% ipython --no-banner

In [1]: import numpy as np

In [2]: import numpy.linalg as la

In [3]: np.set_printoptions(suppress=True, linewidth=120)

In [4]: M = np.load("case14.npy")

In [5]: M
Out[5]: 
array([[ 10, -12],
       [-12,  18]])

In [6]: L = la.cholesky(M)

In [7]: L.round(3)
Out[7]: 
array([[ 3.162,  0.   ],
       [-3.795,  1.897]])

In [8]: la.eigvalsh(M).min() > 0
Out[8]: np.True_

In [9]: np.round(L @ L.T, 3)
Out[9]: 
array([[ 10., -12.],
       [-12.,  18.]])

In [10]: evals, evecs = la.eig(M)

In [11]: np.round(np.sort(la.eigvals(M.T)), 3)
Out[11]: array([ 1.351, 26.649])

In [12]: J = np.load("dump.npy")

In [13]: J
Out[13]: 
array([[0., 5., 0., 0.],
       [5., 2., 5., 0.],
       [0., 5., 2., 5.],
       [0., 0., 5., 4.]])

In [14]: # symmetric

In [15]: B = la.invert(M)
---------------------------------------------------------------------------
AttributeError                            Traceback (most recent call last)
Cell In[15], line 1
----> 1 B = la.invert(M)

AttributeError: module 'numpy.linalg' has no attribute 'invert'

In [16]: B = la.inv(M)

In [17]: B.round(3)
Out[17]: 
array([[0.5  , 0.333],
       [0.333, 0.278]])

In [18]: np.round(la.det(M) * la.det(B), 3)
Out[18]: np.float64(1.0)

In [19]: np.round(la.inv(B), 3)
Out[19]: 
array([[ 10., -12.],
       [-12.,  18.]])

In [20]: np.round(la.det(M) * B, 3)
Out[20]: 
array([[18., 12.],
       [12., 10.]])

In [21]: (np.abs(B) > 1e-9).astype(int)
Out[21]: 
array([[1, 1],
       [1, 1]])

In [22]: B = la.inv(J)

In [23]: (np.abs(B) > 1e-9).astype(int)
Out[23]: 
array([[1, 1, 1, 1],
       [1, 0, 0, 0],
       [1, 0, 1, 1],
       [1, 0, 1, 1]])

In [24]: np.allclose(B, J.T)
Out[24]: False

In [25]: np.round(la.det(J) * la.det(B), 3)
Out[25]: np.float64(1.0)

In [26]: np.round(J @ B, 3) + 0
Out[26]: 
array([[1., 0., 0., 0.],
       [0., 1., 0., 0.],
       [0., 0., 1., 0.],
       [0., 0., 0., 1.]])

In [27]: np.round(la.det(J) * B, 3)
Out[27]: 
array([[-134.,   85.,  100., -125.],
       [  85.,    0.,    0.,    0.],
       [ 100.,    0., -100.,  125.],
       [-125.,    0.,  125.,  -50.]])

In [28]: B.round(3)
Out[28]: 
array([[-0.315,  0.2  ,  0.235, -0.294],
       [ 0.2  ,  0.   ,  0.   ,  0.   ],
       [ 0.235,  0.   , -0.235,  0.294],
       [-0.294,  0.   ,  0.294, -0.118]])

In [29]: np.round(la.eigvalsh(J).min(), 3)
Out[29]: np.float64(-6.27)

In [30]: np.all(la.eigvalsh(J) > 0)
Out[30]: np.False_

In [31]: try:
    ...:     la.cholesky(J)
    ...: except la.LinAlgError as e:
    ...:     print("failed:", e)
    ...: 
failed: Matrix is not positive definite

In [32]: evals, evecs = la.eigh(J)

In [33]: (evals > 1e-8).sum(), (evals < -1e-8).sum()
Out[33]: (np.int64(2), np.int64(2))

In [34]: np.unique(evals.round(6) + 0, return_counts=True)[1]
Out[34]: array([1, 1, 1, 1])

In [35]: E = np.loadtxt("x.csv", delimiter=",")

In [36]: E
Out[36]: 
array([[0., 0., 0.],
       [8., 7., 5.],
       [2., 3., 3.],
       [0., 1., 2.],
       [8., 7., 5.],
       [0., 0., 0.],
       [0., 0., 0.],
       [0., 1., 2.],
       [0., 0., 0.],
       [0., 0., 1.],
       [0., 1., 2.],
       [2., 3., 3.],
       [2., 3., 3.],
       [5., 5., 4.],
       [0., 0., 0.],
       [5., 5., 4.],
       [0., 0., 1.],
       [5., 5., 4.],
       [0., 0., 1.],
       [5., 5., 4.],
       [0., 1., 2.],
       [5., 5., 4.],
       [5., 5., 4.],
       [0., 0., 1.],
       [0., 0., 1.]])

In [37]: idx = E[:, 2] > np.median(E[:, 2])

In [38]: f = E[idx].mean(axis=0) - E[~idx].mean(axis=0)

In [39]: (((E - E.mean(axis=0)) @ f > 0) == idx).mean()
Out[39]: np.float64(1.0)

In [40]: np.argsort(-np.abs(f).round(6), kind="stable")
Out[40]: array([0, 1, 2])

In [41]: idx.astype(int)
Out[41]: array([0, 1, 1, 0, 1, 0, 0, 0, 0, 0, 0, 1, 1, 1, 0, 1, 0, 1, 0, 1, 0, 1, 1, 0, 0])

In [42]: cov = np.cov(E, rowvar=False)

In [43]: round(np.corrcoef(E[:, 1], E[:, 0])[0, 1], 3)
Out[43]: np.float64(0.981)

In [44]: np.median(E, axis=0)
Out[44]: array([0., 1., 2.])

In [45]: q, evecs = la.qr(E[:, :2])[0], la.qr(E[:, 2:])[0]

In [46]: s = la.svd(q.T @ evecs, compute_uv=False)

In [47]: np.round(np.degrees(np.arccos(s.clip(0, 1))), 3)
Out[47]: array([9.935])

In [48]: s.round(3)
Out[48]: array([0.985])

In [49]: round(la.norm(q @ q.T - evecs @ evecs.T, 2), 3)
Out[49]: np.float64(1.0)
